>>> import numpy as np
>>> np.set_printoptions(precision=2, suppress=True, linewidth=100, floatmode="fixed")
>>> mat = np.load("a.npy")
>>> mat
array([[ 1.00,  2.00, -1.00, -2.00],
       [ 0.00, -2.00,  2.00, -2.00],
       [ 0.00,  1.00,  1.00, -2.00],
       [ 0.00,  1.00, -3.00,  1.00]])
>>> vec = np.array([2, -3, -1, 2])
>>> target = mat @ vec
>>> coef, lr = np.zeros(4), 1 / np.linalg.norm(mat, 2) ** 2
>>> for i in range(10):
...     coef -= lr * mat.T @ (mat @ coef - target)
...     if i % 2 == 0: print(i, round(np.linalg.norm(mat @ coef - target), 2))
... 
0 5.19
2 2.6
4 2.2
6 1.97
8 1.78
>>> round(np.linalg.cond(mat), 2)
np.float64(9.39)
>>> coef
array([-0.22, -2.21, -0.70,  1.92])
>>> P = np.triu(np.array([[1, 3, -2, 3], [4, 0, 1, -3], [5, -5, 0, 2], [2, 5, 2, 4]]), 1) + np.eye(4)
>>> Y = P @ mat @ np.linalg.inv(P)
>>> Y
array([[  1.00,  -6.00,   2.00, -26.00],
       [  0.00,  -4.00,  16.00, -51.00],
       [  0.00,   3.00,  -8.00,  25.00],
       [  0.00,   1.00,  -4.00,  12.00]])
>>> P @ mat - mat @ P
array([[  0.00,  -8.00,  -5.00,   6.00],
       [  0.00,  -2.00,  12.00, -15.00],
       [  0.00,   2.00,  -7.00,   3.00],
       [  0.00,   0.00,  -1.00,   9.00]])
>>> np.poly(Y)
array([ 1.00, -1.00, -9.00, -3.00, 12.00])
>>> q, vecs = np.linalg.qr(mat[:, :1])[0], np.linalg.qr(mat[:, 1:])[0]
>>> sv = np.linalg.svd(q.T @ vecs, compute_uv=False)
>>> np.round(np.linalg.norm(q @ q.T - vecs @ vecs.T, 2), 2)
np.float64(1.0)
>>> np.degrees(np.arccos(sv.clip(0, 1)))
array([32.42])
>>> sv
array([0.84])
>>> vec = np.array([-7, 9, 9, 6])
>>> h = np.maximum(mat @ vec, 0)
>>> mat * (h > 1e-9)[:, None]
array([[ 0.00,  0.00, -0.00, -0.00],
       [ 0.00, -0.00,  0.00, -0.00],
       [ 0.00,  1.00,  1.00, -2.00],
       [ 0.00,  0.00, -0.00,  0.00]])
>>> h
array([0.00, 0.00, 6.00, 0.00])
>>> np.flatnonzero(h > 1e-9)
array([2])
>>> np.maximum(mat @ vec, 0) - np.maximum(-mat @ vec, 0)
array([-10.00, -12.00,   6.00, -12.00])
>>> np.tanh(mat @ vec)
array([-1.00, -1.00,  1.00, -1.00])
>>> Y = np.linalg.inv(mat)
>>> round(np.linalg.cond(mat), 2)
np.float64(9.39)
>>> np.round(mat @ Y, 2) + 0
array([[1.00, 0.00, 0.00, 0.00],
       [0.00, 1.00, 0.00, 0.00],
       [0.00, 0.00, 1.00, 0.00],
       [0.00, 0.00, 0.00, 1.00]])
>>> (np.abs(Y) > 1e-9).astype(int)
array([[1, 1, 1, 1],
       [0, 1, 1, 1],
       [0, 1, 0, 1],
       [0, 1, 1, 1]])
>>> round(float(np.linalg.det(mat) * np.linalg.det(Y)), 2)
1.0
>>> round(float(np.linalg.slogdet(mat)[0]), 2)
1.0
>>> np.linalg.inv(Y)
array([[ 1.00,  2.00, -1.00, -2.00],
       [-0.00, -2.00,  2.00, -2.00],
       [-0.00,  1.00,  1.00, -2.00],
       [-0.00,  1.00, -3.00,  1.00]])
>>> np.round(np.linalg.det(mat) * Y, 2) + 0
array([[ 12.00,  -1.00, -16.00, -10.00],
       [  0.00,  -5.00,   4.00,  -2.00],
       [  0.00,  -3.00,   0.00,  -6.00],
       [  0.00,  -4.00,  -4.00,  -4.00]])
>>> F = np.load("data.npy")
>>> F
array([[ 0.23, -0.27,  0.16,  0.15,  0.70,  0.41, -0.47],
       [ 0.56,  1.44,  0.06, -0.30,  1.52, -1.26,  0.06],
       [-0.15, -3.57,  0.54,  0.99,  0.54,  3.75, -2.19],
       [-2.62,  0.26, -0.75, -1.95, -0.18, -1.82, -0.17]])
>>> # null space of dimension 4
>>> F @ np.linalg.pinv(F) @ F
array([[ 0.23, -0.27,  0.16,  0.15,  0.70,  0.41, -0.47],
       [ 0.56,  1.44,  0.06, -0.30,  1.52, -1.26,  0.06],
       [-0.15, -3.57,  0.54,  0.99,  0.54,  3.75, -2.19],
       [-2.62,  0.26, -0.75, -1.95, -0.18, -1.82, -0.17]])
>>> round(np.trace(np.linalg.pinv(F) @ F), 2)
np.float64(3.0)
>>> np.unique(F.round(6), axis=0).shape
(4, 7)
>>> np.abs(np.diag(np.linalg.qr(F)[1])) > 1e-9
array([ True,  True,  True, False])
>>> f, r1 = F[0], F[3]
>>> np.round(f @ r1, 2)
np.float64(-1.88)
>>> round(f @ f, 2)
np.float64(1.05)
>>> p = (f @ r1) / (f @ f) * f
>>> r1 - p
array([-2.21, -0.22, -0.46, -1.68,  1.07, -1.09, -1.01])
>>> round((r1 - p) @ f, 2)
np.float64(-0.0)
>>> np.linalg.matrix_rank(np.outer(f, r1))
np.int64(1)
>>> Y = np.array([[-1, -2], [-2, -1], [-2, 2], [-3, 0]])
>>> np.linalg.matrix_rank(np.vstack([mat, Y.T]))
np.int64(4)
>>> Y.T @ mat.T
array([[ 3.00,  6.00,  2.00,  1.00],
       [-6.00,  6.00,  1.00, -7.00]])
>>> np.linalg.matrix_rank(mat @ Y)
np.int64(2)
>>> np.einsum("ik,kj->ji", mat, Y)
array([[ 3.00,  6.00,  2.00,  1.00],
       [-6.00,  6.00,  1.00, -7.00]])
>>> ang = np.radians(36)
>>> R = np.eye(7)
>>> R[5, 5] = R[1, 1] = np.cos(ang)
>>> R[5, 1], R[1, 5] = -np.sin(ang), np.sin(ang)
>>> R
array([[ 1.00,  0.00,  0.00,  0.00,  0.00,  0.00,  0.00],
       [ 0.00,  0.81,  0.00,  0.00,  0.00,  0.59,  0.00],
       [ 0.00,  0.00,  1.00,  0.00,  0.00,  0.00,  0.00],
       [ 0.00,  0.00,  0.00,  1.00,  0.00,  0.00,  0.00],
       [ 0.00,  0.00,  0.00,  0.00,  1.00,  0.00,  0.00],
       [ 0.00, -0.59,  0.00,  0.00,  0.00,  0.81,  0.00],
       [ 0.00,  0.00,  0.00,  0.00,  0.00,  0.00,  1.00]])
>>> Y = F @ R.T
>>> np.round(np.linalg.det(R), 2), np.round(np.trace(R), 2)
(np.float64(1.0), np.float64(6.62))
>>> np.round(np.linalg.svd(F, compute_uv=False), 2) + 0, np.round(np.linalg.svd(Y, compute_uv=False), 2) + 0
(array([6.34, 3.38, 1.91, 0.00]), array([6.34, 3.38, 1.91, 0.00]))
>>> Y = F / np.linalg.norm(F, axis=1, keepdims=True)
>>> gram = Y @ Y.T
>>> round(float(np.degrees(np.arccos(np.clip(gram[1, 0], -1, 1)))), 2)
85.05
>>> gram
array([[ 1.00,  0.09,  0.70, -0.48],
       [ 0.09,  1.00, -0.65,  0.15],
       [ 0.70, -0.65,  1.00, -0.43],
       [-0.48,  0.15, -0.43,  1.00]])
